In [1]: import numpy as np

In [2]: import numpy.linalg as la

In [3]: np.set_printoptions(suppress=True, linewidth=120)

In [4]: other = np.array([[-0.9], [0.3], [-1.0], [0.4], [-0.7], [0.8]])

In [5]: basis = np.array([[-1.1, 0.6, -0.1, -0.6]])

In [6]: E = other @ basis

In [7]: E.round(1) + 0
Out[7]: 
array([[ 1. , -0.5,  0.1,  0.5],
       [-0.3,  0.2,  0. , -0.2],
       [ 1.1, -0.6,  0.1,  0.6],
       [-0.4,  0.2,  0. , -0.2],
       [ 0.8, -0.4,  0.1,  0.4],
       [-0.9,  0.5, -0.1, -0.5]])

In [8]: E.shape
Out[8]: (6, 4)

In [9]: la.matrix_rank(E)
Out[9]: np.int64(1)

In [10]: np.round(E.sum(axis=0), 1)
Out[10]: array([ 1.2, -0.7,  0.1,  0.7])

In [11]: round(la.norm(E), 1)
Out[11]: np.float64(2.5)

In [12]: np.round(la.svd(E, compute_uv=False), 1) + 0
Out[12]: array([2.5, 0. , 0. , 0. ])

In [13]: np.count_nonzero(E)
Out[13]: np.int64(24)

In [14]: r0 = np.array([3, -3, 3]) + 0.5

In [15]: A = np.eye(3) - 2 * np.outer(r0, r0) / (r0 @ r0)

In [16]: A.round(1)
Out[16]: 
array([[ 0.2,  0.6, -0.8],
       [ 0.6,  0.6,  0.6],
       [-0.8,  0.6,  0.2]])

In [17]: C2 = A.T @ A

In [18]: np.diag(C2)
Out[18]: array([1., 1., 1.])

In [19]: M = np.array([[4, 1, 4, 1], [3, 0, 3, 0], [4, 1, 4, 1], [3, 0, 3, 0]])

In [20]: M
Out[20]: 
array([[4, 1, 4, 1],
       [3, 0, 3, 0],
       [4, 1, 4, 1],
       [3, 0, 3, 0]])

In [21]: # null space of dimension 2

In [22]: Uu, sig, VT = la.svd(M)

In [23]: np.argmax(sig[:-1] / (sig[1:] + 1e-6)) + 1
Out[23]: np.int64(2)

In [24]: other = Uu[:, :2] @ np.diag(sig[:2]) @ VT[:2]

In [25]: round(np.abs(M - other).max(), 1)
Out[25]: np.float64(0.0)

In [26]: F = np.loadtxt("a.csv", delimiter=",")

In [27]: F.round(1) + 0
Out[27]: 
array([[-1.1, -1.6, -1.4,  0.7, -0.8,  0.7,  3. ],
       [ 1.7, -1.7, -0.2, -0.6,  3. ,  0.5,  0.5],
       [-0.3,  0.6, -2.6, -0.1,  0.2,  2.5, -1.6],
       [ 0.3, -0.9,  0.8, -3.3, -1.5,  1.2,  0.1],
       [ 0.8, -2.8,  0.2,  1.5, -1.4,  0. , -1.8],
       [ 2.2,  0.4, -2.3, -0.7, -1. , -2. ,  0.3],
       [ 2.5,  1.2,  1. ,  1.3, -0.9,  1.9,  1.1]])

In [28]: other = la.inv(F)

In [29]: round(float(la.slogdet(F)[0]), 1)
Out[29]: 1.0

In [30]: round(float(la.det(F) * la.det(other)), 1)
Out[30]: 1.0

In [31]: np.allclose(other, F.T)
Out[31]: False

In [32]: np.round(F @ other, 1) + 0
Out[32]: 
array([[1., 0., 0., 0., 0., 0., 0.],
       [0., 1., 0., 0., 0., 0., 0.],
       [0., 0., 1., 0., 0., 0., 0.],
       [0., 0., 0., 1., 0., 0., 0.],
       [0., 0., 0., 0., 1., 0., 0.],
       [0., 0., 0., 0., 0., 1., 0.],
       [0., 0., 0., 0., 0., 0., 1.]])

In [33]: round(la.cond(F), 1)
Out[33]: np.float64(1.0)

In [34]: np.round(np.sort(np.abs(la.eigvals(F))), 1)
Out[34]: array([4., 4., 4., 4., 4., 4., 4.])

In [35]: round(np.abs(la.eigvals(F)).max(), 1)
Out[35]: np.float64(4.0)

In [36]: round(la.det(F), 1)
Out[36]: np.float64(16384.0)

In [37]: np.round(np.trace(F), 1)
Out[37]: np.float64(-11.1)

In [38]: other = np.array([[3, 3, 2],
    ...:     [1, 2, 2],
    ...:     [-3, -2, -3],
    ...:     [3, -2, 0],
    ...:     [0, 3, -2],
    ...:     [-3, -1, -3],
    ...:     [-3, 0, -3]])

In [39]: np.round(np.einsum("ij,ij->i", F, F), 1)
Out[39]: array([16., 16., 16., 16., 16., 16., 16.])

In [40]: np.round(np.einsum("ij->j", F), 1)
Out[40]: array([ 6.1, -4.8, -4.4, -1.2, -2.4,  4.7,  1.6])

In [41]: np.vstack([F, other.T]).shape
Out[41]: (10, 7)

In [42]: np.round(F @ other, 1)
Out[42]: 
array([[ -9.6,  -8. , -10.6],
       [ -0.8,  11.8,  -8.6],
       [  4.6,   3.5,   5.3],
       [-16. ,  -1.6,  -4.4],
       [  8.8, -11.1,   3.6],
       [ 17. ,  12.4,  19.3],
       [  0.5,   0.8,  -2.7]])

In [43]: O, evecs = la.qr(F[:, :5])[0], la.qr(F[:, 5:])[0]

In [44]: sig = la.svd(O.T @ evecs, compute_uv=False)

In [45]: np.round(la.norm(O @ O.T - evecs @ evecs.T, 2), 1)
Out[45]: np.float64(1.0)

In [46]: np.round(np.degrees(np.arccos(sig.clip(0, 1))), 1)
Out[46]: array([90., 90.])

In [47]: other = np.array([[-1, 3, -2], [-4, 3, -5]])

In [48]: basis = np.kron(other, A)

In [49]: basis.round(1)
Out[49]: 
array([[-0.2, -0.6,  0.8,  0.6,  1.7, -2.4, -0.4, -1.1,  1.6],
       [-0.6, -0.6, -0.6,  1.7,  1.8,  1.7, -1.1, -1.2, -1.1],
       [ 0.8, -0.6, -0.2, -2.4,  1.7,  0.6,  1.6, -1.1, -0.4],
       [-0.8, -2.3,  3.2,  0.6,  1.7, -2.4, -1. , -2.8,  4. ],
       [-2.3, -2.4, -2.3,  1.7,  1.8,  1.7, -2.8, -3. , -2.8],
       [ 3.2, -2.3, -0.8, -2.4,  1.7,  0.6,  4. , -2.8, -1. ]])

In [50]: round(float(la.norm(basis, 2)), 1), round(float(la.norm(other, 2) * la.norm(A, 2)), 1)
Out[50]: (7.8, 7.8)

In [51]: feats = np.loadtxt("arr.csv", delimiter=",")

In [52]: feats
Out[52]: 
array([[2., 2., 1., 2., 3., 1.],
       [1., 0., 2., 0., 3., 1.],
       [2., 0., 2., 2., 1., 1.]])

In [53]: Uu, sig, VT = la.svd(feats, full_matrices=False)

In [54]: Uu.shape, sig.shape, VT.shape
Out[54]: ((3, 3), (3,), (3, 6))

In [55]: np.allclose(Uu * sig @ VT, feats)
Out[55]: True

In [56]: np.round(np.sqrt((sig ** 2).sum()), 1), np.round(la.norm(feats), 1)
Out[56]: (np.float64(7.2), np.float64(7.2))

In [57]: np.round(np.cumsum(sig ** 2) / np.sum(sig ** 2), 1)
Out[57]: array([0.8, 0.9, 1. ])

In [58]: np.round(Uu.T @ Uu, 1) + 0
Out[58]: 
array([[1., 0., 0.],
       [0., 1., 0.],
       [0., 0., 1.]])

In [59]: m1 = np.array([[3.0, 1.0, 0.0, 0.0, 0.0, 0.0],
    ...:     [0.0, 3.0, 1.0, 0.0, 0.0, 0.0],
    ...:     [0.0, 0.0, 3.0, 1.0, 0.0, 0.0],
    ...:     [0.0, 0.0, 0.0, 3.0, 1.0, 0.0],
    ...:     [0.0, 0.0, 0.0, 0.0, 3.0, 1.0],
    ...:     [0.0, 0.0, 0.0, 0.0, 0.0, 3.0]])

In [60]: rng = np.random.default_rng(85)

In [61]: labels = rng.permutation(6)

In [62]: labels
Out[62]: array([3, 4, 0, 2, 1, 5])

In [63]: other = m1[labels][:, labels]

In [64]: np.allclose(other, m1)
Out[64]: False

In [65]: np.diag(other)
Out[65]: array([3., 3., 3., 3., 3., 3.])

In [66]: r0 = np.array([-2, -2])

In [67]: np.polyval(r0, m1[5])
Out[67]: array([-2., -2., -2., -2., -2., -8.])

In [68]: np.cross(m1[5, :3], m1[2, :3])
Out[68]: array([0., 0., 0.])

In [69]: np.array([np.convolve(row, r0, "same") for row in m1])
Out[69]: 
array([[-6., -8., -2.,  0.,  0.,  0.],
       [ 0., -6., -8., -2.,  0.,  0.],
       [ 0.,  0., -6., -8., -2.,  0.],
       [ 0.,  0.,  0., -6., -8., -2.],
       [ 0.,  0.,  0.,  0., -6., -8.],
       [ 0.,  0.,  0.,  0.,  0., -6.]])

In [70]: np.convolve(m1[5], r0)
Out[70]: array([ 0.,  0.,  0.,  0.,  0., -6., -6.])

In [71]: np.correlate(m1[5], m1[2], "full")
Out[71]: array([0., 0., 0., 0., 0., 0., 0., 3., 9., 0., 0.])

In [72]: K = np.loadtxt("w.csv", delimiter=",")

In [73]: K
Out[73]: 
array([[-1., -2.,  0.],
       [-1., -1.,  5.],
       [ 0.,  0.,  8.]])

In [74]: O, r_ = la.qr(K)

In [75]: np.allclose(r_.T @ r_, K.T @ K)
Out[75]: True

In [76]: np.round(O @ r_, 1) + 0
Out[76]: 
array([[-1., -2.,  0.],
       [-1., -1.,  5.],
       [ 0.,  0.,  8.]])

In [77]: np.round(np.abs(np.diag(r_)), 1)
Out[77]: array([1.4, 0.7, 8. ])

In [78]: O.shape, r_.shape
Out[78]: ((3, 3), (3, 3))

In [79]: vals, evecs = la.eig(K)

In [80]: round(np.prod(vals), 1)
Out[80]: np.float64(-8.0)

In [81]: vals.round(1)
Out[81]: array([ 0.4, -2.4,  8. ])

In [82]: np.round(np.sort(la.eigvals(K.T)), 1)
Out[82]: array([-2.4,  0.4,  8. ])

In [83]: np.round(np.sort(la.eigvals(K @ K)), 1)
Out[83]: array([ 0.2,  5.8, 64. ])

In [84]: proj = np.triu(np.array([[-2, 0, 1], [-2, 1, -2], [-2, -2, -2]]), 1) + np.eye(3)

In [85]: other = proj @ K @ la.inv(proj)

In [86]: other
Out[86]: 
array([[ -1.,  -2.,   5.],
       [ -1.,  -1., -12.],
       [  0.,   0.,   8.]])

In [87]: la.matrix_rank(other)
Out[87]: np.int64(3)
